% python3 -q
>>> import numpy as np
>>> import numpy.linalg as la
>>> np.set_printoptions(suppress=True, linewidth=160)
>>> def rnd(a):
...     return np.round(a, 3) + 0
... 
>>> m1 = np.load("w.npy")
>>> print(m1)
[[1 3 1 0]
 [3 9 3 0]
 [1 3 1 0]
 [0 0 0 0]]
>>> # row 2 repeats row 0
>>> blk = np.stack([m1, 3 * m1, m1[::-1]])
>>> print(blk.sum(axis=0))
[[ 4 12  4  0]
 [13 39 13  0]
 [ 7 21  7  0]
 [ 1  3  1  0]]
>>> print(np.einsum("bij,cij->bc", blk, blk))
[[ 121  363   66]
 [ 363 1089  198]
 [  66  198  121]]
>>> print(la.matrix_rank(blk))
[1 1 1]
>>> print(la.matrix_rank(blk.reshape(3, -1)))
2
>>> print((blk @ m1.T).shape)
(3, 4, 4)
>>> print(blk.shape)
(3, 4, 4)
>>> print(la.matrix_rank(m1, rtol=0.1))
1
>>> print([round(float(x), 3) for x in la.svd(m1, compute_uv=False)[:3]])
[11.0, 0.0, 0.0]
>>> print(rnd(la.norm(m1, 2) / la.norm(m1)))
1.0
>>> print((la.matrix_power((m1 != 0) + (m1.T != 0) + np.eye(4), 4) > 0).astype(int))
[[1 1 1 0]
 [1 1 1 0]
 [1 1 1 0]
 [0 0 0 1]]
>>> print(rnd(np.sort(la.eigvals(m1).real)))
[ 0.  0.  0. 11.]
>>> print(np.flatnonzero(la.matrix_power((m1 != 0) + (m1.T != 0) + np.eye(4), 4)[0]))
[0 1 2]
>>> print((m1 != 0).astype(int))
[[1 1 1 0]
 [1 1 1 0]
 [1 1 1 0]
 [0 0 0 0]]
>>> q, _ = la.qr(np.array([[1.8, 0.5, 1.1, -0.5, -0.9, -1.1, -0.1],
...     [-0.3, 1.6, -0.3, 0.7, 0.7, 0.5, -1.8],
...     [1.6, -1.7, 1.9, -1.5, 0.0, 0.5, -1.3],
...     [0.3, -1.2, 1.2, -0.6, 0.2, -0.3, -2.0],
...     [-0.2, 0.0, 0.2, 0.1, -1.2, 0.6, 1.7],
...     [0.5, -1.0, -0.7, -0.2, 0.5, -1.5, -0.6],
...     [1.1, -0.9, -0.1, 0.7, 2.0, 1.3, 0.7],
...     [0.0, 1.6, 1.0, 0.0, -0.8, 0.2, 1.6]]))
>>> W0 = q @ q.T
>>> print(rnd(W0))
[[ 0.934  0.099  0.055  0.002  0.123  0.162  0.002  0.084]
 [ 0.099  0.849 -0.084 -0.003 -0.187 -0.245 -0.004 -0.127]
 [ 0.055 -0.084  0.953 -0.002 -0.104 -0.136 -0.002 -0.071]
 [ 0.002 -0.003 -0.002  1.    -0.003 -0.004  0.    -0.002]
 [ 0.123 -0.187 -0.104 -0.003  0.769 -0.304 -0.005 -0.157]
 [ 0.162 -0.245 -0.136 -0.004 -0.304  0.601 -0.006 -0.206]
 [ 0.002 -0.004 -0.002  0.    -0.005 -0.006  1.    -0.003]
 [ 0.084 -0.127 -0.071 -0.002 -0.157 -0.206 -0.003  0.893]]
>>> # symmetric, so the eigenvalues are real
>>> vals, V = la.eigvalsh(W0)
Traceback (most recent call last):
  File "<python-input-25>", line 1, in <module>
    vals, V = la.eigvalsh(W0)
    ^^^^^^^
ValueError: too many values to unpack (expected 2)
>>> vals, V = la.eigh(W0)
>>> print(np.unique(vals.round(6) + 0, return_counts=True)[1])
[1 7]
>>> print(rnd(V.T @ W0 @ V))
[[0. 0. 0. 0. 0. 0. 0. 0.]
 [0. 1. 0. 0. 0. 0. 0. 0.]
 [0. 0. 1. 0. 0. 0. 0. 0.]
 [0. 0. 0. 1. 0. 0. 0. 0.]
 [0. 0. 0. 0. 1. 0. 0. 0.]
 [0. 0. 0. 0. 0. 1. 0. 0.]
 [0. 0. 0. 0. 0. 0. 1. 0.]
 [0. 0. 0. 0. 0. 0. 0. 1.]]
>>> print(rnd(V.T @ V))
[[1. 0. 0. 0. 0. 0. 0. 0.]
 [0. 1. 0. 0. 0. 0. 0. 0.]
 [0. 0. 1. 0. 0. 0. 0. 0.]
 [0. 0. 0. 1. 0. 0. 0. 0.]
 [0. 0. 0. 0. 1. 0. 0. 0.]
 [0. 0. 0. 0. 0. 1. 0. 0.]
 [0. 0. 0. 0. 0. 0. 1. 0.]
 [0. 0. 0. 0. 0. 0. 0. 1.]]
>>> print(rnd(V @ np.diag(vals) @ V.T))
[[ 0.934  0.099  0.055  0.002  0.123  0.162  0.002  0.084]
 [ 0.099  0.849 -0.084 -0.003 -0.187 -0.245 -0.004 -0.127]
 [ 0.055 -0.084  0.953 -0.002 -0.104 -0.136 -0.002 -0.071]
 [ 0.002 -0.003 -0.002  1.    -0.003 -0.004  0.    -0.002]
 [ 0.123 -0.187 -0.104 -0.003  0.769 -0.304 -0.005 -0.157]
 [ 0.162 -0.245 -0.136 -0.004 -0.304  0.601 -0.006 -0.206]
 [ 0.002 -0.004 -0.002  0.    -0.005 -0.006  1.    -0.003]
 [ 0.084 -0.127 -0.071 -0.002 -0.157 -0.206 -0.003  0.893]]
>>> def softmax(z):
...     e = np.exp(z - z.max(axis=-1, keepdims=True))
...     return e / e.sum(axis=-1, keepdims=True)
... 
>>> print(rnd(softmax(10 * m1[0])))
[0. 1. 0. 0.]
>>> S = m1 @ m1.T / np.sqrt(4)
>>> print(rnd(softmax(S + np.triu(np.full(S.shape, -np.inf), 1))))
[[1.   0.   0.   0.  ]
 [0.   1.   0.   0.  ]
 [0.   1.   0.   0.  ]
 [0.25 0.25 0.25 0.25]]
>>> print(rnd(softmax(S)))
[[0.   1.   0.   0.  ]
 [0.   1.   0.   0.  ]
 [0.   1.   0.   0.  ]
 [0.25 0.25 0.25 0.25]]
>>> B = W0 / la.norm(W0, axis=1, keepdims=True)
>>> cov = B @ B.T
>>> print((np.abs(cov) > 0.9).astype(int))
[[1 0 0 0 0 0 0 0]
 [0 1 0 0 0 0 0 0]
 [0 0 1 0 0 0 0 0]
 [0 0 0 1 0 0 0 0]
 [0 0 0 0 1 0 0 0]
 [0 0 0 0 0 1 0 0]
 [0 0 0 0 0 0 1 0]
 [0 0 0 0 0 0 0 1]]
>>> print(rnd(np.degrees(np.arccos(np.clip(cov[2, 0], -1, 1)))))
86.64
>>> print((cov - 2 * np.eye(8)).round(6).argmax(axis=1))
[5 0 0 0 0 0 0 0]
>>> print(rnd(cov[2]))
[ 0.059 -0.093  1.    -0.002 -0.121 -0.18  -0.002 -0.076]
>>> x0 = np.array([2, 1, 1, 4, 5, 1, 1, 1])
>>> print(rnd(W0 @ x0))
[ 2.894 -0.355  0.246  3.976  3.322 -1.205  0.967 -0.141]
>>> print(rnd(np.eye(8) - W0))
[[ 0.066 -0.099 -0.055 -0.002 -0.123 -0.162 -0.002 -0.084]
 [-0.099  0.151  0.084  0.003  0.187  0.245  0.004  0.127]
 [-0.055  0.084  0.047  0.002  0.104  0.136  0.002  0.071]
 [-0.002  0.003  0.002  0.     0.003  0.004  0.     0.002]
 [-0.123  0.187  0.104  0.003  0.231  0.304  0.005  0.157]
 [-0.162  0.245  0.136  0.004  0.304  0.399  0.006  0.206]
 [-0.002  0.004  0.002  0.     0.005  0.006  0.     0.003]
 [-0.084  0.127  0.071  0.002  0.157  0.206  0.003  0.107]]
>>> print(rnd(W0 @ W0 @ x0))
[ 2.894 -0.355  0.246  3.976  3.322 -1.205  0.967 -0.141]
>>> print(rnd(np.trace(W0)))
7.0
>>> print(rnd((x0 - W0 @ x0) @ (W0 @ x0)))
0.0
>>> Uu, s, vt = la.svd(W0)
>>> print(rnd(s))
[1. 1. 1. 1. 1. 1. 1. 0.]
>>> B = Uu[:, :7] @ np.diag(s[:7]) @ vt[:7]
>>> print(rnd(B))
[[ 0.934  0.099  0.055  0.002  0.123  0.162  0.002  0.084]
 [ 0.099  0.849 -0.084 -0.003 -0.187 -0.245 -0.004 -0.127]
 [ 0.055 -0.084  0.953 -0.002 -0.104 -0.136 -0.002 -0.071]
 [ 0.002 -0.003 -0.002  1.    -0.003 -0.004  0.    -0.002]
 [ 0.123 -0.187 -0.104 -0.003  0.769 -0.304 -0.005 -0.157]
 [ 0.162 -0.245 -0.136 -0.004 -0.304  0.601 -0.006 -0.206]
 [ 0.002 -0.004 -0.002  0.    -0.005 -0.006  1.    -0.003]
 [ 0.084 -0.127 -0.071 -0.002 -0.157 -0.206 -0.003  0.893]]
>>> print(la.matrix_rank(W0, rtol=0.05))
7
>>> J = np.loadtxt("block12.csv", delimiter=",")
>>> print(rnd(J))
[[0.062 0.062 0.062 0.104 0.062 0.062 0.146 0.104]
 [0.062 0.062 0.062 0.104 0.062 0.062 0.146 0.104]
 [0.062 0.062 0.062 0.104 0.062 0.062 0.146 0.104]
 [0.104 0.104 0.104 0.174 0.104 0.104 0.243 0.174]
 [0.062 0.062 0.062 0.104 0.062 0.062 0.146 0.104]
 [0.062 0.062 0.062 0.104 0.062 0.062 0.146 0.104]
 [0.146 0.146 0.146 0.243 0.146 0.146 0.34  0.243]
 [0.104 0.104 0.104 0.174 0.104 0.104 0.243 0.174]]
>>> Uu, s, vt = la.svd(J)
>>> V = vt[:(s > 1e-8).sum()]
>>> rng = np.random.default_rng(632)
>>> x0 = J[4] + -3 * J[1] + rng.integers(2) * np.eye(8)[4]
>>> print(rnd(x0))
[-0.125 -0.125 -0.125 -0.208 -0.125 -0.125 -0.292 -0.208]
>>> print(la.matrix_rank(np.vstack([J, x0])))
1
>>> vals, V = la.eigh(J)
>>> print((vals > 1e-8).sum(), (vals < -1e-8).sum())
1 0
>>> print(rnd(V.T @ J @ V))
[[0. 0. 0. 0. 0. 0. 0. 0.]
 [0. 0. 0. 0. 0. 0. 0. 0.]
 [0. 0. 0. 0. 0. 0. 0. 0.]
 [0. 0. 0. 0. 0. 0. 0. 0.]
 [0. 0. 0. 0. 0. 0. 0. 0.]
 [0. 0. 0. 0. 0. 0. 0. 0.]
 [0. 0. 0. 0. 0. 0. 0. 0.]
 [0. 0. 0. 0. 0. 0. 0. 1.]]
>>> print(rnd(la.eigvalsh(J @ J)))
[0. 0. 0. 0. 0. 0. 0. 1.]
>>> print(np.unique(vals.round(6) + 0, return_counts=True)[1])
[7 1]
>>> print(rnd(V.T @ V))
[[1. 0. 0. 0. 0. 0. 0. 0.]
 [0. 1. 0. 0. 0. 0. 0. 0.]
 [0. 0. 1. 0. 0. 0. 0. 0.]
 [0. 0. 0. 1. 0. 0. 0. 0.]
 [0. 0. 0. 0. 1. 0. 0. 0.]
 [0. 0. 0. 0. 0. 1. 0. 0.]
 [0. 0. 0. 0. 0. 0. 1. 0.]
 [0. 0. 0. 0. 0. 0. 0. 1.]]
>>> print(rnd(V @ np.diag(vals) @ V.T))
[[0.062 0.062 0.062 0.104 0.062 0.062 0.146 0.104]
 [0.062 0.062 0.062 0.104 0.062 0.062 0.146 0.104]
 [0.062 0.062 0.062 0.104 0.062 0.062 0.146 0.104]
 [0.104 0.104 0.104 0.174 0.104 0.104 0.243 0.174]
 [0.062 0.062 0.062 0.104 0.062 0.062 0.146 0.104]
 [0.062 0.062 0.062 0.104 0.062 0.062 0.146 0.104]
 [0.146 0.146 0.146 0.243 0.146 0.146 0.34  0.243]
 [0.104 0.104 0.104 0.174 0.104 0.104 0.243 0.174]]
>>> print(rnd(vals))
[0. 0. 0. 0. 0. 0. 0. 1.]
>>> vals, V = la.eigh(J)
>>> x0 = np.array([-4, -4, 1, 1, -3, 4, 3, 4])
>>> print(rnd(la.eigvalsh(J[1:, 1:])))
[0.    0.    0.    0.    0.    0.    0.938]
>>> print(rnd(x0 @ J @ x0 / (x0 @ x0)), rnd(vals[0]), rnd(vals[-1]))
0.065 0.0 1.0
>>> print((np.sign(V[:, -1].round(6)) == np.sign(V[0, -1].round(6))).astype(int))
[1 1 1 1 1 1 1 1]
>>> print([round(float(x), 3) for x in la.svd(J, compute_uv=False)[:3]])
[1.0, 0.0, 0.0]
>>> Uu, s, vt = la.svd(J)
>>> print(np.argmax(s[:-1] / (s[1:] + 1e-6)) + 1)
1
>>> B = Uu[:, :1] @ np.diag(s[:1]) @ vt[:1]
>>> print(rnd(la.norm(J - B, 2)), rnd(s[1]))
0.0 0.0
>>> print(la.matrix_rank(J, rtol=0.05))
1
>>> print(la.matrix_rank(B))
1
>>> F = np.loadtxt("sample15.csv", delimiter=",")
>>> print(F)
[[19.  0.  7.]
 [ 6. -8.  3.]
 [ 5.  8. 11.]]
>>> Uu, s = la.svd(F)
Traceback (most recent call last):
  File "<python-input-83>", line 1, in <module>
    Uu, s = la.svd(F)
    ^^^^^
ValueError: too many values to unpack (expected 2)
>>> Uu, s, vt = la.svd(F, full_matrices=False)
>>> print((s > 1e-8).sum())
3
>>> print(rnd(np.abs(vt[0])))
[0.863 0.061 0.502]
>>> print(rnd(Uu.T @ Uu))
[[1. 0. 0.]
 [0. 1. 0.]
 [0. 0. 1.]]
>>> print(rnd(np.cumsum(s ** 2) / np.sum(s ** 2)))
[0.742 0.964 1.   ]
>>> print(rnd(s / s[0]))
[1.    0.547 0.22 ]
>>> print(rnd(s))
[23.263 12.716  5.111]
>>> print(rnd(vt @ vt.T))
[[1. 0. 0.]
 [0. 1. 0.]
 [0. 0. 1.]]
>>> print(np.sqrt((s ** 2).sum()), rnd(la.norm(F)))
27.0 27.0
